$ python -q
>>> import numpy as np
>>> from numpy import linalg as LA
>>> np.set_printoptions(precision=2, suppress=True, linewidth=100, legacy="1.25")
>>> K = np.loadtxt("dump.csv", delimiter=",")
>>> K
array([[ 1., -1., -1.,  1., -1.,  1.,  1., -1.],
       [ 1., -1.,  1., -1.,  1., -1.,  1., -1.],
       [ 1., -1., -1.,  1.,  1., -1., -1.,  1.],
       [ 1., -1.,  1., -1., -1.,  1., -1.,  1.],
       [ 1.,  1., -1., -1.,  1.,  1., -1., -1.]])
>>> t = np.radians(45)
>>> r_ = np.eye(8)
>>> r_[6, 6] = r_[3, 3] = np.cos(t)
>>> r_[6, 3], r_[3, 6] = -np.sin(t), np.sin(t)
>>> r_
array([[ 1.  ,  0.  ,  0.  ,  0.  ,  0.  ,  0.  ,  0.  ,  0.  ],
       [ 0.  ,  1.  ,  0.  ,  0.  ,  0.  ,  0.  ,  0.  ,  0.  ],
       [ 0.  ,  0.  ,  1.  ,  0.  ,  0.  ,  0.  ,  0.  ,  0.  ],
       [ 0.  ,  0.  ,  0.  ,  0.71,  0.  ,  0.  ,  0.71,  0.  ],
       [ 0.  ,  0.  ,  0.  ,  0.  ,  1.  ,  0.  ,  0.  ,  0.  ],
       [ 0.  ,  0.  ,  0.  ,  0.  ,  0.  ,  1.  ,  0.  ,  0.  ],
       [ 0.  ,  0.  ,  0.  , -0.71,  0.  ,  0.  ,  0.71,  0.  ],
       [ 0.  ,  0.  ,  0.  ,  0.  ,  0.  ,  0.  ,  0.  ,  1.  ]])
>>> A2 = K @ r_.T
>>> LA.svd(K, compute_uv=False), LA.svd(A2, compute_uv=False)
(array([2.83, 2.83, 2.83, 2.83, 2.83]), array([2.83, 2.83, 2.83, 2.83, 2.83]))
>>> def softmax(z):
...     e = np.exp(z - z.max(axis=-1, keepdims=True))
...     return e / e.sum(axis=-1, keepdims=True)
... 
>>> np.round(softmax(10 * K[3]), 2) + 0
array([0.25, 0.  , 0.25, 0.  , 0.  , 0.25, 0.  , 0.25])
>>> softmax(K).sum(axis=1)
array([1., 1., 1., 1., 1.])
>>> S = K @ K.T / np.sqrt(8)
>>> softmax(S)
array([[0.81, 0.05, 0.05, 0.05, 0.05],
       [0.05, 0.81, 0.05, 0.05, 0.05],
       [0.05, 0.05, 0.81, 0.05, 0.05],
       [0.05, 0.05, 0.05, 0.81, 0.05],
       [0.05, 0.05, 0.05, 0.05, 0.81]])
>>> softmax(S + np.triu(np.full(S.shape, -np.inf), 1))
array([[1.  , 0.  , 0.  , 0.  , 0.  ],
       [0.06, 0.94, 0.  , 0.  , 0.  ],
       [0.05, 0.05, 0.89, 0.  , 0.  ],
       [0.05, 0.05, 0.05, 0.85, 0.  ],
       [0.05, 0.05, 0.05, 0.05, 0.81]])
>>> w1 = np.array([[-2, -2, 5, -4],
...     [-3, -9, -6, 1],
...     [3, -1, 4, -6],
...     [5, -4, 7, -4],
...     [3, 4, 6, -5],
...     [1, -5, -4, -3],
...     [5, 3, -4, -9],
...     [-8, 5, 4, -3]])
>>> c = np.array([4, -9, 9, 4])
>>> H = np.maximum(K @ w1 + c, 0)
>>> H
array([[18.,  0.,  5.,  0.],
       [18.,  8., 19.,  0.],
       [ 0.,  6., 41.,  5.],
       [ 0.,  0., 15.,  5.],
       [ 0.,  0.,  0., 15.]])
>>> LA.matrix_rank(H)
4
>>> basis = np.array([[3, 1], [3, 1], [3, 2], [1, 3]])
>>> H @ basis
array([[ 69.,  28.],
       [135.,  64.],
       [146., 103.],
       [ 50.,  45.],
       [ 15.,  45.]])
>>> (H @ basis).round(6).argmax(axis=1)
array([0, 0, 0, 0, 1])
>>> w1 @ basis
array([[ -1,  -6],
       [-53, -21],
       [ 12,  -8],
       [ 20,   3],
       [ 34,   4],
       [-27, -21],
       [  3, -27],
       [  0,  -4]])
>>> A2 = K[0, 0] * K[1:] - np.outer(K[1:, 0], K[0])
>>> A2
array([[ 0.,  0.,  2., -2.,  2., -2.,  0.,  0.],
       [ 0.,  0.,  0.,  0.,  2., -2., -2.,  2.],
       [ 0.,  0.,  2., -2.,  0.,  0., -2.,  2.],
       [ 0.,  2.,  0., -2.,  2.,  0., -2.,  0.]])
>>> np.flatnonzero(~A2.round(6).any(axis=1))
array([], dtype=int64)
>>> K[:, 0] / K[0, 0]
array([1., 1., 1., 1., 1.])
>>> LA.matrix_rank(A2), LA.matrix_rank(K)
(4, 5)
>>> W0 = 5 * np.eye(6) + np.eye(6, k=1)
>>> W0
array([[5., 1., 0., 0., 0., 0.],
       [0., 5., 1., 0., 0., 0.],
       [0., 0., 5., 1., 0., 0.],
       [0., 0., 0., 5., 1., 0.],
       [0., 0., 0., 0., 5., 1.],
       [0., 0., 0., 0., 0., 5.]])
>>> W0 @ W0
array([[25., 10.,  1.,  0.,  0.,  0.],
       [ 0., 25., 10.,  1.,  0.,  0.],
       [ 0.,  0., 25., 10.,  1.,  0.],
       [ 0.,  0.,  0., 25., 10.,  1.],
       [ 0.,  0.,  0.,  0., 25., 10.],
       [ 0.,  0.,  0.,  0.,  0., 25.]])
>>> np.prod(np.diag(W0)), round(LA.det(W0), 2)
(15625.0, 15625.0)
>>> LA.matrix_rank(W0 - W0[0, 0] * np.eye(6))
5
>>> np.sort(LA.eigvals(W0))
array([5., 5., 5., 5., 5., 5.])
>>> A2 = np.array([[-6, 8], [-3, -9], [0, 8]])
>>> feats = np.kron(np.eye(3, dtype=int), A2)
>>> feats
array([[-6,  8,  0,  0,  0,  0],
       [-3, -9,  0,  0,  0,  0],
       [ 0,  8,  0,  0,  0,  0],
       [ 0,  0, -6,  8,  0,  0],
       [ 0,  0, -3, -9,  0,  0],
       [ 0,  0,  0,  8,  0,  0],
       [ 0,  0,  0,  0, -6,  8],
       [ 0,  0,  0,  0, -3, -9],
       [ 0,  0,  0,  0,  0,  8]])
>>> x0 = np.array([2, 0, -2, 2, 5, 3])
>>> rhs = feats @ x0
>>> np.round(LA.pinv(feats) @ feats, 2) + 0
array([[1., 0., 0., 0., 0., 0.],
       [0., 1., 0., 0., 0., 0.],
       [0., 0., 1., 0., 0., 0.],
       [0., 0., 0., 1., 0., 0.],
       [0., 0., 0., 0., 1., 0.],
       [0., 0., 0., 0., 0., 1.]])
>>> rhs
array([-12,  -6,   0,  28, -12,  16,  -6, -42,  24])
>>> np.round(LA.lstsq(feats, rhs)[0], 2) + 0
array([ 2.,  0., -2.,  2.,  5.,  3.])
>>> rng = np.random.default_rng(2695)
>>> rhs = rhs + 0.3 * rng.normal(size=9)
>>> rhs
array([-11.74,  -6.4 ,   0.15,  27.84, -12.64,  16.22,  -5.83, -42.09,  24.31])
>>> c, *_ = LA.lstsq(feats, rhs)
>>> c
array([ 2.01,  0.03, -1.92,  2.04,  4.99,  3.02])
>>> c.round()
array([ 2.,  0., -2.,  2.,  5.,  3.])
>>> round(LA.norm(rhs - feats @ c), 2)
0.25
>>> np.round(feats.T @ (rhs - feats @ c), 2) + 0
array([0., 0., 0., 0., 0., 0.])
